In [1]: import numpy as np

In [2]: np.set_printoptions(precision=2, suppress=True, linewidth=120, legacy="1.25")

In [3]: rnd = lambda a: np.round(a, 2) + 0

In [4]: W0 = np.loadtxt("case3.csv", delimiter=",")

In [5]: print(W0)
[[  2. -16. -10. -12.]
 [-16.  62.  40.  48.]
 [-10.  40.  23.  30.]
 [-12.  48.  30.  34.]]

In [6]: rng = np.random.default_rng(3183)

In [7]: labels = rng.permutation(4)

In [8]: print(labels)
[3 1 0 2]

In [9]: Y = W0[labels][:, labels]

In [10]: print(np.allclose(Y, W0))
False

In [11]: print(np.all(np.linalg.eigvalsh(W0) > 0))
False

In [12]: print([round(float(np.linalg.det(W0[:i, :i])), 2) + 0 for i in range(1, 5)])
[2.0, -132.0, 364.0, -1016.0]

In [13]: Q = W0.astype(float).copy()

In [14]: for j in range(4):
    ...:     Q[:, j] -= Q[:, :j] @ (Q[:, :j].T @ Q[:, j])
    ...:     Q[:, j] /= np.linalg.norm(Q[:, j])
    ...: 

In [15]: print(rnd(Q.T @ W0))
[[ 22.45 -89.09 -55.68 -66.82]
 [  0.     8.22   4.83   5.8 ]
 [  0.     0.     2.34   0.75]
 [  0.     0.     0.     2.36]]

In [16]: print(rnd(Q.T @ Q))
[[1. 0. 0. 0.]
 [0. 1. 0. 0.]
 [0. 0. 1. 0.]
 [0. 0. 0. 1.]]

In [17]: U, sv, VT = np.linalg.svd(W0)

In [18]: print(rnd(sv))
[127.   2.   2.   2.]

In [19]: Y = U[:, :1] @ np.diag(sv[:1]) @ VT[:1]

In [20]: print(rnd(np.abs(W0 - Y).max()))
1.94

In [21]: print(rnd(Y))
[[  3.94 -15.75  -9.84 -11.81]
 [-15.75  63.01  39.38  47.26]
 [ -9.84  39.38  24.61  29.53]
 [-11.81  47.26  29.53  35.44]]

In [22]: print(rnd(np.linalg.norm(W0 - Y, 2)), sv[1])
2.0 2.0

In [23]: evals, V = np.linalg.eig(W0)

In [24]: print(rnd(np.sort(np.linalg.eigvals(W0 @ W0))))
[    4.     4.     4. 16129.]

In [25]: print(rnd(np.prod(evals)))
-1016.0

In [26]: data = np.loadtxt("out9.csv", delimiter=",")

In [27]: print(data)
[[ 26.   4.  13.  13. -14. -18. -16.  20.]
 [  4.  29.  10.   2.   2.  -7.  14.  -8.]
 [ 13.  10.  22.  -6.  -4.  -9.   5.   7.]
 [ 13.   2.  -6.  30.  -4. -13. -12.  11.]
 [-14.   2.  -4.  -4.  12.  12.  14. -10.]
 [-18.  -7.  -9. -13.  12.  23.   9.  -8.]
 [-16.  14.   5. -12.  14.   9.  26. -18.]
 [ 20.  -8.   7.  11. -10.  -8. -18.  22.]]

In [28]: U, sv, VT = np.linalg.svd(data)

In [29]: V = VT[:(sv > 1e-8).sum()]

In [30]: vec = data[5] + 2 * data[0] + rng.integers(2) * np.eye(8)[1]

In [31]: print(vec)
[ 34.   2.  17.  13. -16. -13. -23.  32.]

In [32]: print(rnd(np.diag(V.T @ V)))
[0.36 0.93 0.66 0.85 0.36 0.79 0.54 0.52]

In [33]: print(rnd(np.linalg.norm(vec - V.T @ V @ vec)))
0.26

In [34]: r = np.linalg.matrix_rank(data)

In [35]: print(r)
5

In [36]: ns = np.linalg.svd(data)[2][r:].T

In [37]: print([int(np.linalg.matrix_rank(np.delete(data, i, axis=0))) for i in range(8)])
[5, 5, 5, 5, 5, 5, 5, 5]

In [38]: evals, V = np.linalg.eigh(data)

In [39]: vec = np.array([3, 2, 3, 1, 3, -1, 1, -1])

In [40]: print((np.sign(V[:, -1].round(6)) == np.sign(V[0, -1].round(6))).astype(int))
[1 0 1 1 0 0 0 1]

In [41]: print(rnd(np.linalg.eigvalsh(data[1:, 1:])))
[ 0.    0.    7.09 12.42 28.79 45.65 70.05]

In [42]: print(vec @ data @ vec)
989.0

In [43]: def softmax(z):
    ...:     e = np.exp(z - z.max(axis=-1, keepdims=True))
    ...:     return e / e.sum(axis=-1, keepdims=True)
    ...: 

In [44]: print(rnd(softmax(data[0] + -3)))
[1. 0. 0. 0. 0. 0. 0. 0.]

In [45]: print(rnd(softmax(data).sum(axis=1)))
[1. 1. 1. 1. 1. 1. 1. 1.]

In [46]: scores = data @ data.T / np.sqrt(8)

In [47]: print(softmax(scores)[0] @ data)
[ 26.   4.  13.  13. -14. -18. -16.  20.]

In [48]: print(rnd(softmax(scores)))
[[1. 0. 0. 0. 0. 0. 0. 0.]
 [0. 1. 0. 0. 0. 0. 0. 0.]
 [0. 0. 1. 0. 0. 0. 0. 0.]
 [0. 0. 0. 1. 0. 0. 0. 0.]
 [0. 0. 0. 0. 0. 0. 1. 0.]
 [0. 0. 0. 0. 0. 1. 0. 0.]
 [0. 0. 0. 0. 0. 0. 1. 0.]
 [1. 0. 0. 0. 0. 0. 0. 0.]]

In [49]: print(softmax(scores).round(6).argmax(axis=1))
[0 1 2 3 6 5 6 0]

In [50]: print(rnd(softmax(scores + np.triu(np.full(scores.shape, -np.inf), 1))))
[[1. 0. 0. 0. 0. 0. 0. 0.]
 [0. 1. 0. 0. 0. 0. 0. 0.]
 [0. 0. 1. 0. 0. 0. 0. 0.]
 [0. 0. 0. 1. 0. 0. 0. 0.]
 [0. 0. 0. 0. 1. 0. 0. 0.]
 [0. 0. 0. 0. 0. 1. 0. 0.]
 [0. 0. 0. 0. 0. 0. 1. 0.]
 [1. 0. 0. 0. 0. 0. 0. 0.]]

In [51]: evals, V = np.linalg.eigh(data)

In [52]: print(rnd(evals))
[ 0.    0.    0.    7.47 12.72 29.69 49.52 90.6 ]

In [53]: print(rnd(V @ np.diag(evals) @ V.T))
[[ 26.   4.  13.  13. -14. -18. -16.  20.]
 [  4.  29.  10.   2.   2.  -7.  14.  -8.]
 [ 13.  10.  22.  -6.  -4.  -9.   5.   7.]
 [ 13.   2.  -6.  30.  -4. -13. -12.  11.]
 [-14.   2.  -4.  -4.  12.  12.  14. -10.]
 [-18.  -7.  -9. -13.  12.  23.   9.  -8.]
 [-16.  14.   5. -12.  14.   9.  26. -18.]
 [ 20.  -8.   7.  11. -10.  -8. -18.  22.]]

In [54]: print(np.unique(evals.round(6) + 0, return_counts=True)[1])
[3 1 1 1 1 1]

In [55]: print(np.abs(V[:, -1]).round(6).argmax())
0

In [56]: print(rnd(V.T @ V))
[[1. 0. 0. 0. 0. 0. 0. 0.]
 [0. 1. 0. 0. 0. 0. 0. 0.]
 [0. 0. 1. 0. 0. 0. 0. 0.]
 [0. 0. 0. 1. 0. 0. 0. 0.]
 [0. 0. 0. 0. 1. 0. 0. 0.]
 [0. 0. 0. 0. 0. 1. 0. 0.]
 [0. 0. 0. 0. 0. 0. 1. 0.]
 [0. 0. 0. 0. 0. 0. 0. 1.]]

In [57]: print(rnd(np.linalg.eigvalsh(data + -1 * np.eye(8))))
[-1.   -1.   -1.    6.47 11.72 28.69 48.52 89.6 ]

In [58]: M = np.load("block15.npy")

In [59]: print(M)
[[ 4  4  2  2  0]
 [ 4 22 14  5 12]
 [ 2 14 11  2  6]
 [ 2  5  2  2  3]
 [ 0 12  6  3 10]]

In [60]: print(np.linalg.cond(M) > 100)
True

In [61]: print(rnd(np.linalg.norm(M, 2) / np.linalg.norm(M)))
0.99

In [62]: r = np.linalg.matrix_rank(M)

In [63]: print(r)
3

In [64]: ns = np.linalg.svd(M)[2][r:].T

In [65]: print([int(np.linalg.matrix_rank(np.delete(M, i, axis=0))) for i in range(5)])
[3, 3, 3, 3, 3]

In [66]: print([int(np.linalg.matrix_rank(M[:, :j + 1])) for j in range(5)])
[1, 2, 3, 3, 3]

In [67]: print(ns.shape)
(5, 2)

In [68]: print(rnd(ns @ ns.T))
[[ 0.29 -0.18  0.1  -0.32  0.25]
 [-0.18  0.43 -0.34 -0.16 -0.26]
 [ 0.1  -0.34  0.28  0.21  0.18]
 [-0.32 -0.16  0.21  0.74 -0.16]
 [ 0.25 -0.26  0.18 -0.16  0.26]]

In [69]: P = np.triu(np.array([[3, 4, 3, 0, 1],
    ...:     [5, 0, 1, 4, 2],
    ...:     [0, 1, 5, 2, 4],
    ...:     [2, 2, 5, 4, 3],
    ...:     [4, 3, 1, 0, 5]]), 1) + np.eye(5)

In [70]: Y = P @ M @ np.linalg.inv(P)

In [71]: print(np.trace(Y), np.trace(M))
49.0 49

In [72]: print(np.linalg.matrix_rank(Y))
3

In [73]: print(rnd(np.linalg.det(Y)))
0.0

In [74]: print(P @ M - M @ P)
[[  22.  126.   79.    9.   50.]
 [  10.   42.   -3. -100.  -81.]
 [   4.   50.    8.  -62.  -34.]
 [   0.   28.    7.  -15.    4.]
 [   0.    0.  -12.  -60.  -57.]]

In [75]: U, sv, VT = np.linalg.svd(M)

In [76]: V = VT[:(sv > 1e-8).sum()]

In [77]: vec = M[3] + 3 * M[1] + rng.integers(2) * np.eye(5)[3]

In [78]: print(vec)
[14. 71. 44. 17. 39.]

In [79]: print(np.linalg.matrix_rank(np.vstack([M, vec])))
3

In [80]: print(rnd(np.linalg.norm(vec - V.T @ V @ vec)))
0.0

In [81]: Y = np.array([[3, -2, 1, 1, 2, 2, 1, -2, -2],
    ...:     [1, 2, 2, -2, -2, -1, 0, -2, 3],
    ...:     [-1, -2, -1, -2, 2, 2, -3, -2, 2],
    ...:     [-2, 0, 0, 3, 2, -3, -2, 2, 3],
    ...:     [2, 2, 3, 2, 0, -3, -2, 0, -1],
    ...:     [0, 2, 0, 3, -2, 0, -3, -2, 1],
    ...:     [0, 2, -3, -1, -2, 1, -3, -3, -1],
    ...:     [-3, 1, 1, -3, 2, 3, -2, -2, 3],
    ...:     [2, 2, 2, -2, -3, 3, -2, 3, 0]])

In [82]: X = np.tril(Y)

In [83]: print(X)
[[ 3  0  0  0  0  0  0  0  0]
 [ 1  2  0  0  0  0  0  0  0]
 [-1 -2 -1  0  0  0  0  0  0]
 [-2  0  0  3  0  0  0  0  0]
 [ 2  2  3  2  0  0  0  0  0]
 [ 0  2  0  3 -2  0  0  0  0]
 [ 0  2 -3 -1 -2  1 -3  0  0]
 [-3  1  1 -3  2  3 -2 -2  0]
 [ 2  2  2 -2 -3  3 -2  3  0]]

In [84]: U, sv, VT = np.linalg.svd(X)

In [85]: print(np.argmax(sv[:-1] / (sv[1:] + 1e-6)) + 1)
8

In [86]: Y = U[:, :8] @ np.diag(sv[:8]) @ VT[:8]

In [87]: print(rnd(np.linalg.norm(X - Y) / np.linalg.norm(X)))
0.0

In [88]: print(rnd(np.linalg.norm(X - Y, 2)), sv[8])
0.0 0.0
